% python3 -q
>>> import numpy as np
>>> np.set_printoptions(precision=3, suppress=True, linewidth=200, floatmode="fixed")
>>> def rd(a):
...     return np.round(a, 3) + 0
... 
>>> E = np.loadtxt("arr.csv", delimiter=",")
>>> E
array([[-0.200,  0.800,  0.100, -0.900, -0.700],
       [ 1.200, -0.400,  0.000, -0.400, -0.500],
       [-0.400,  1.300,  0.200, -0.800, -2.300],
       [ 0.900,  0.400,  0.800, -0.400,  0.000],
       [ 0.900, -1.400, -0.400,  1.700, -0.700]])
>>> B = np.array([[4, 2], [1, 5]])
>>> W2 = np.kron(B, E)
>>> rd(np.linalg.norm(W2, 2)), rd(np.linalg.norm(B, 2) * np.linalg.norm(E, 2))
(np.float64(20.515), np.float64(20.515))
>>> B = np.array([[0, 2, 1], [3, 3, -1]])
>>> arr = B.T @ B
>>> arr
array([[ 9,  9, -3],
       [ 9, 13, -1],
       [-3, -1,  2]])
>>> vec = np.array([0, 1, 1, -3, 2])
>>> target = E @ vec
>>> print(rd(target))
[ 2.200 -0.200 -0.700  2.400 -8.300]
>>> rd(np.linalg.solve(E, target))
array([ 0.000,  1.000,  1.000, -3.000,  2.000])
>>> rd(np.linalg.solve(E, 4 * target))
array([  0.000,   4.000,   4.000, -12.000,   8.000])
>>> rd(np.linalg.solve(E.T, E[1]))
array([0.000, 1.000, 0.000, 0.000, 0.000])
>>> rd(np.linalg.det(2 * arr)), rd(np.linalg.det(arr))
(np.float64(0.0), np.float64(0.0))
>>> np.einsum("ii->", arr)
np.int64(24)
>>> print(rd(np.linalg.det(arr[::-1])))
0.0
>>> rd(np.linalg.det(arr.T))
np.float64(0.0)
>>> B = arr[0, 0] * arr[1:] - np.outer(arr[1:, 0], arr[0])
>>> B
array([[ 0, 36, 18],
       [ 0, 18,  9]])
>>> np.flatnonzero(~B.round(6).any(axis=1))
array([], dtype=int64)
>>> rd(arr[:, 0] / arr[0, 0])
array([ 1.000,  1.000, -0.333])
>>> vec = np.array([5, 3, 1])
>>> h = np.maximum(B @ vec, 0)
>>> print(h)
[126  63]
>>> B.T @ h
array([   0, 5670, 2835])
>>> print(np.maximum(B @ vec, 0) - np.maximum(-B @ vec, 0))
[126  63]
>>> w, evecs = np.linalg.eigh(arr)
>>> np.abs(evecs[:, -1]).round(6).argmax()
np.int64(1)
>>> print(rd(evecs @ np.diag(w) @ evecs.T))
[[ 9.000  9.000 -3.000]
 [ 9.000 13.000 -1.000]
 [-3.000 -1.000  2.000]]
>>> np.unique(w.round(6) + 0, return_counts=True)[1]
array([1, 1, 1])
>>> rd(np.abs(evecs[:, -1]))
array([0.629, 0.764, 0.143])
>>> rd(evecs.T @ arr @ evecs)
array([[ 0.000,  0.000,  0.000],
       [ 0.000,  3.398,  0.000],
       [ 0.000,  0.000, 20.602]])
>>> (w > 1e-8).sum(), (w < -1e-8).sum()
(np.int64(2), np.int64(0))
>>> rd(np.linalg.svd(arr, compute_uv=False))
array([20.602,  3.398,  0.000])
>>> W2 = np.array([[0, 0, 1, 2, 2],
...     [1, 0, 2, 0, 2],
...     [1, 2, 0, 2, 0],
...     [1, 0, 0, 1, 1],
...     [2, 1, 3, 2, 0]])
>>> rng = np.random.default_rng(27)
>>> A = (rng.random((26, 5)) < 0.25) @ W2
>>> print(A)
[[1 2 0 2 0]
 [2 2 2 2 2]
 [1 0 2 0 2]
 [0 0 0 0 0]
 [1 2 0 2 0]
 [3 1 5 2 2]
 [1 0 0 1 1]
 [1 0 3 2 4]
 [0 0 1 2 2]
 [2 1 3 2 0]
 [3 1 6 4 4]
 [1 0 0 1 1]
 [0 0 0 0 0]
 [2 1 4 4 2]
 [0 0 0 0 0]
 [0 0 1 2 2]
 [1 0 2 0 2]
 [2 0 2 1 3]
 [1 0 0 1 1]
 [1 0 0 1 1]
 [1 0 2 0 2]
 [0 0 0 0 0]
 [4 3 5 4 2]
 [1 0 2 0 2]
 [0 0 1 2 2]
 [1 2 0 2 0]]
>>> Xs = A - A.mean(axis=0)
>>> evecs = np.linalg.svd(Xs)[2][:1]
>>> B = Xs - Xs @ evecs.T @ evecs
>>> print(rd(np.linalg.norm(B) / np.linalg.norm(Xs)))
0.551
>>> rd(B.std(axis=0))
array([0.505, 0.781, 0.468, 0.788, 0.844])
>>> rd(np.cov(Xs @ evecs.T, rowvar=False))
np.float64(5.755)
>>> print(rd((Xs @ evecs.T).std(axis=0)))
[2.352]
